% python3 -q
>>> import numpy as np
>>> np.set_printoptions(precision=2, suppress=True, linewidth=140)
>>> tidy = lambda a: np.round(a, 2) + 0
>>> m1 = np.loadtxt("sample4.csv", delimiter=",")
>>> print(tidy(m1))
[[0.47 0.47 0.16]
 [0.47 0.47 0.16]
 [0.16 0.16 0.05]]
>>> rk = np.linalg.matrix_rank(m1)
>>> print(rk)
1
>>> null = np.linalg.svd(m1)[2][rk:].T
>>> print(np.linalg.matrix_rank(m1.T @ m1), np.linalg.matrix_rank(m1 @ m1.T))
1 1
>>> print([int(np.linalg.matrix_rank(np.delete(m1, i, axis=0))) for i in range(3)])
[1, 1, 1]
>>> print(np.count_nonzero(m1))
9
>>> print(tidy(np.diff(m1, axis=0)))
[[ 0.    0.    0.  ]
 [-0.32 -0.32 -0.11]]
>>> print(tidy(m1.mean(axis=0)))
[0.37 0.37 0.12]
>>> print(tidy(m1.sum(axis=0)))
[1.11 1.11 0.37]
>>> print(tidy(np.linalg.svd(m1, compute_uv=False)))
[1. 0. 0.]
>>> print(np.unique(m1.round(6), axis=0).shape)
(2, 3)
>>> print(np.allclose(m1[:-1].T @ np.linalg.lstsq(m1[:-1].T, m1[-1])[0], m1[-1]))
True
>>> print(tidy(np.trace(np.linalg.pinv(m1) @ m1)))
1.0
>>> print(tidy(m1 @ np.linalg.pinv(m1) @ m1))
[[0.47 0.47 0.16]
 [0.47 0.47 0.16]
 [0.16 0.16 0.05]]
>>> data = np.load("w.npy")
>>> print(data)
[[ 0 -3 -2 -2]
 [ 0  0  0  0]
 [ 0 -3 -2 -2]]
>>> U, s, Vt = np.linalg.svd(data)
>>> print(np.argmax(s[:-1] / (s[1:] + 1e-6)) + 1)
1
>>> A2 = U[:, :1] @ np.diag(s[:1]) @ Vt[:1]
>>> print(tidy(np.linalg.norm(data - A2) / np.linalg.norm(data)))
0.0
>>> print(np.abs(np.diag(np.linalg.qr(data)[1])) > 1e-9)
[False  True False]
>>> print(tidy(data @ np.linalg.pinv(data) @ data))
[[ 0. -3. -2. -2.]
 [ 0.  0.  0.  0.]
 [ 0. -3. -2. -2.]]
>>> print(np.unique(data.round(6), axis=0).shape)
(2, 4)
>>> print(np.allclose(data[:-1].T @ np.linalg.lstsq(data[:-1].T, data[-1])[0], data[-1]))
True
>>> U, s, Vt = np.linalg.svd(data)
>>> evecs = Vt[:(s > 1e-8).sum()]
>>> rng = np.random.default_rng(2972)
>>> vec = data[1] + 3 * data[0] + rng.integers(2) * np.eye(4)[2]
>>> print(vec)
[ 0. -9. -6. -6.]
>>> print(tidy(evecs.T @ evecs))
[[0.   0.   0.   0.  ]
 [0.   0.53 0.35 0.35]
 [0.   0.35 0.24 0.24]
 [0.   0.35 0.24 0.24]]
>>> print(tidy(np.linalg.norm(vec - evecs.T @ evecs @ vec)))
0.0
>>> X = np.load("a.npy")
>>> print(X)
[[-2 -1  0  1]
 [ 2  3  4  5]
 [ 6  7  8  9]]
>>> U, s, Vt = np.linalg.svd(X)
>>> evecs = Vt[:(s > 1e-8).sum()]
>>> vec = X[0] + -2 * X[1] + rng.integers(2) * np.eye(4)[0]
>>> print(vec)
[-5. -7. -8. -9.]
>>> print(tidy(np.linalg.norm(vec - evecs.T @ evecs @ vec)))
0.55
>>> print(tidy(np.diag(evecs.T @ evecs)))
[0.7 0.3 0.3 0.7]
>>> print(tidy(evecs.T @ evecs))
[[ 0.7  0.4  0.1 -0.2]
 [ 0.4  0.3  0.2  0.1]
 [ 0.1  0.2  0.3  0.4]
 [-0.2  0.1  0.4  0.7]]
>>> vec = np.array([0, 0, 0, -1])
>>> h = np.maximum(data @ vec, 0)
>>> print(np.flatnonzero(h > 1e-9))
[0 2]
>>> print(tidy(np.tanh(data @ vec)))
[0.96 0.   0.96]
>>> print(data.T @ h)
[  0 -12  -8  -8]
>>> print(np.maximum(data @ (3 * vec), 0))
[6 0 6]
>>> A = np.load("block4.npy")
>>> print(tidy(A))
[[-1.06 -2.49  1.29  0.14]
 [ 0.53 -0.06  0.63 -2.89]
 [-2.47  0.22 -1.5  -0.78]
 [ 1.23 -1.66 -2.16 -0.21]]
>>> print(tidy(A.T @ A))
[[9. 0. 0. 0.]
 [0. 9. 0. 0.]
 [0. 0. 9. 0.]
 [0. 0. 0. 9.]]
>>> print(tidy(A[:, 0] @ A[:, 3]))
0.0
>>> gram = A.T @ A
>>> print(tidy(gram))
[[9. 0. 0. 0.]
 [0. 9. 0. 0.]
 [0. 0. 9. 0.]
 [0. 0. 0. 9.]]
>>> print(tidy(np.linalg.svd(A, compute_uv=False) ** 2))
[9. 9. 9. 9.]
>>> print((A @ A.T).shape)
(4, 4)
>>> print(np.trace(gram), tidy((A ** 2).sum()))
36.0 36.0
>>> E = np.array([[-4.0, 7.0, 0.0, 0.0],
...     [-6.0, 6.0, 0.0, 0.0],
...     [0.0, 0.0, 1.0, 0.0],
...     [0.0, 0.0, 0.0, 0.0]])
>>> print(E)
[[-4.  7.  0.  0.]
 [-6.  6.  0.  0.]
 [ 0.  0.  1.  0.]
 [ 0.  0.  0.  0.]]
>>> U, s, Vt = np.linalg.svd(E)
>>> print(tidy(s))
[11.6   1.55  1.    0.  ]
>>> print(np.argmax(s[:-1] / (s[1:] + 1e-6)) + 1)
3
>>> A2 = U[:, :3] @ np.diag(s[:3]) @ Vt[:3]
>>> print(tidy(A2))
[[-4.  7.  0.  0.]
 [-6.  6.  0.  0.]
 [ 0.  0.  1.  0.]
 [ 0.  0.  0.  0.]]
>>> print(tidy(np.abs(E - A2).max()))
0.0
>>> print(np.linalg.matrix_rank(E, rtol=0.05))
3
>>> rk = np.linalg.matrix_rank(E)
>>> print(rk)
3
>>> null = np.linalg.svd(E)[2][rk:].T
>>> print(null.shape)
(4, 1)
>>> print(np.linalg.matrix_rank(E.T @ E), np.linalg.matrix_rank(E @ E.T))
3 3
>>> print(E @ null)
[[0.]
 [0.]
 [0.]
 [0.]]
>>> print(np.allclose(E @ null, 0))
True
>>> print([int(np.linalg.matrix_rank(E[:i])) for i in range(1, len(E) + 1)])
[1, 2, 3, 3]
>>> print(tidy(np.sort(np.linalg.eigvals(E).real)))
[0. 1. 1. 1.]
>>> print(tidy(np.linalg.det(E)))
0.0
>>> print(np.flatnonzero(np.linalg.matrix_power((E != 0) + (E.T != 0) + np.eye(4), 4)[3]))
[3]
>>> print(tidy(np.linalg.det(E.T)))
0.0
>>> print(tidy(np.linalg.eigvals(E).sum().real))
3.0
>>> print(np.kron(np.eye(2, dtype=int), E))
[[-4.  7.  0.  0. -0.  0.  0.  0.]
 [-6.  6.  0.  0. -0.  0.  0.  0.]
 [ 0.  0.  1.  0.  0.  0.  0.  0.]
 [ 0.  0.  0.  0.  0.  0.  0.  0.]
 [-0.  0.  0.  0. -4.  7.  0.  0.]
 [-0.  0.  0.  0. -6.  6.  0.  0.]
 [ 0.  0.  0.  0.  0.  0.  1.  0.]
 [ 0.  0.  0.  0.  0.  0.  0.  0.]]
>>> arr = np.loadtxt("case1.csv", delimiter=",")
>>> print(arr)
[[ 1.  5.  0.]
 [ 5. -2.  5.]
 [ 0.  5. -2.]]
>>> f = np.array([-2, -3, 5])
>>> print(np.array([np.convolve(row, f, "same") for row in arr]))
[[-13. -10.  25.]
 [-11.  21. -25.]
 [-10. -11.  31.]]
>>> print(np.convolve(arr[0], f))
[ -2. -13. -10.  25.   0.]
>>> vals, evecs = np.linalg.eig(arr)
>>> print(tidy(np.sort(np.linalg.eigvals(arr.T))))
[-8.49 -0.56  6.05]
>>> print(tidy(np.sort(np.linalg.eigvals(arr @ arr))))
[ 0.32 36.63 72.05]
>>> print(tidy(arr @ evecs[:, 0] - vals[0] * evecs[:, 0]))
[0. 0. 0.]
>>> print(tidy(np.sort(np.linalg.eigvals(np.linalg.inv(arr)))))
[-1.77 -0.12  0.17]
>>> vals, evecs = np.linalg.eigh(arr)
>>> vec = np.array([-1, -3, -1])
>>> print(tidy(evecs * np.maximum(vals, 0) @ evecs.T))
[[2.51 2.53 1.57]
 [2.53 2.56 1.59]
 [1.57 1.59 0.99]]
>>> print(tidy(vec @ arr @ vec / (vec @ vec)), tidy(vals[0]), tidy(vals[-1]))
3.73 -8.49 6.05
>>> print(vec @ arr @ vec)
41.0
>>> J = np.load("layer14.npy")
>>> print(J)
[[2. 1. 0. 0.]
 [0. 2. 1. 0.]
 [0. 0. 2. 1.]
 [0. 0. 0. 2.]]
>>> print(np.allclose(J @ J.T, J.T @ J))
False
>>> print(np.allclose(J, J.T))
False
>>> print(tidy(np.linalg.matrix_power(J, 4)))
[[16. 32. 24.  8.]
 [ 0. 16. 32. 24.]
 [ 0.  0. 16. 32.]
 [ 0.  0.  0. 16.]]
>>> print(J @ J)
[[4. 4. 1. 0.]
 [0. 4. 4. 1.]
 [0. 0. 4. 4.]
 [0. 0. 0. 4.]]
>>> print(tidy(np.linalg.det(J)))
16.0
>>> print(tidy(np.abs(np.linalg.eigvals(J)).max()))
2.0
>>> J.inv()
Traceback (most recent call last):
  File "<python-input-106>", line 1, in <module>
    J.inv()
    ^^^^^
AttributeError: 'numpy.ndarray' object has no attribute 'inv'
>>> print((J - J.T) / 2)
[[ 0.   0.5  0.   0. ]
 [-0.5  0.   0.5  0. ]
 [ 0.  -0.5  0.   0.5]
 [ 0.   0.  -0.5  0. ]]
